In [1]: import numpy as np

In [2]: import numpy.linalg as la

In [3]: np.set_printoptions(precision=2, suppress=True, linewidth=140)

In [4]: M = np.cumsum(np.array([[0, 1, -1],
   ...:     [1, 0, 0],
   ...:     [1, -1, -1],
   ...:     [-2, 0, -1],
   ...:     [1, 1, -1],
   ...:     [-2, -2, 0],
   ...:     [0, 1, 0],
   ...:     [1, 2, 0],
   ...:     [0, 2, 0],
   ...:     [1, 1, 1],
   ...:     [-2, -2, -1],
   ...:     [2, -1, -2],
   ...:     [2, 0, 0],
   ...:     [1, 0, -1],
   ...:     [1, 1, 1],
   ...:     [-1, 1, 0],
   ...:     [-1, 2, -1],
   ...:     [-1, -1, -2],
   ...:     [0, 0, 0],
   ...:     [2, 0, -1],
   ...:     [1, 0, 1],
   ...:     [-2, -2, 1],
   ...:     [0, -2, 1],
   ...:     [-2, 0, -2],
   ...:     [0, 2, -2],
   ...:     [0, -1, -1]]), axis=0)

In [5]: M
Out[5]: 
array([[  0,   1,  -1],
       [  1,   1,  -1],
       [  2,   0,  -2],
       [  0,   0,  -3],
       [  1,   1,  -4],
       [ -1,  -1,  -4],
       [ -1,   0,  -4],
       [  0,   2,  -4],
       [  0,   4,  -4],
       [  1,   5,  -3],
       [ -1,   3,  -4],
       [  1,   2,  -6],
       [  3,   2,  -6],
       [  4,   2,  -7],
       [  5,   3,  -6],
       [  4,   4,  -6],
       [  3,   6,  -7],
       [  2,   5,  -9],
       [  2,   5,  -9],
       [  4,   5, -10],
       [  5,   5,  -9],
       [  3,   3,  -8],
       [  3,   1,  -7],
       [  1,   1,  -9],
       [  1,   3, -11],
       [  1,   2, -12]])

In [6]: A2 = np.c_[M[:, :1] @ np.array([[-3]]), np.array([1, 1, 1, 1, 1, 0, 3, 3, 3, 0, 1, 0, 3, 0, 1, 2, 0, 0, 2, 3, 0, 3, 0, 2, 1, 1])]

In [7]: A2
Out[7]: 
array([[  0,   1],
       [ -3,   1],
       [ -6,   1],
       [  0,   1],
       [ -3,   1],
       [  3,   0],
       [  3,   3],
       [  0,   3],
       [  0,   3],
       [ -3,   0],
       [  3,   1],
       [ -3,   0],
       [ -9,   3],
       [-12,   0],
       [-15,   1],
       [-12,   2],
       [ -9,   0],
       [ -6,   0],
       [ -6,   2],
       [-12,   3],
       [-15,   0],
       [ -9,   3],
       [ -9,   0],
       [ -3,   2],
       [ -3,   1],
       [ -3,   1]])

In [8]: la.matrix_rank(A2)
Out[8]: np.int64(2)

In [9]: la.norm(la.qr(M)[0].T @ A2, axis=0) ** 2 / ((A2 ** 2).sum(axis=0) + 1e-12)
Out[9]: array([1.  , 0.47])

In [10]: np.round(la.lstsq(M, A2[:, 0])[0], 2) + 0
Out[10]: array([-3.,  0.,  0.])

In [11]: la.matrix_rank(np.c_[M, A2])
Out[11]: np.int64(4)
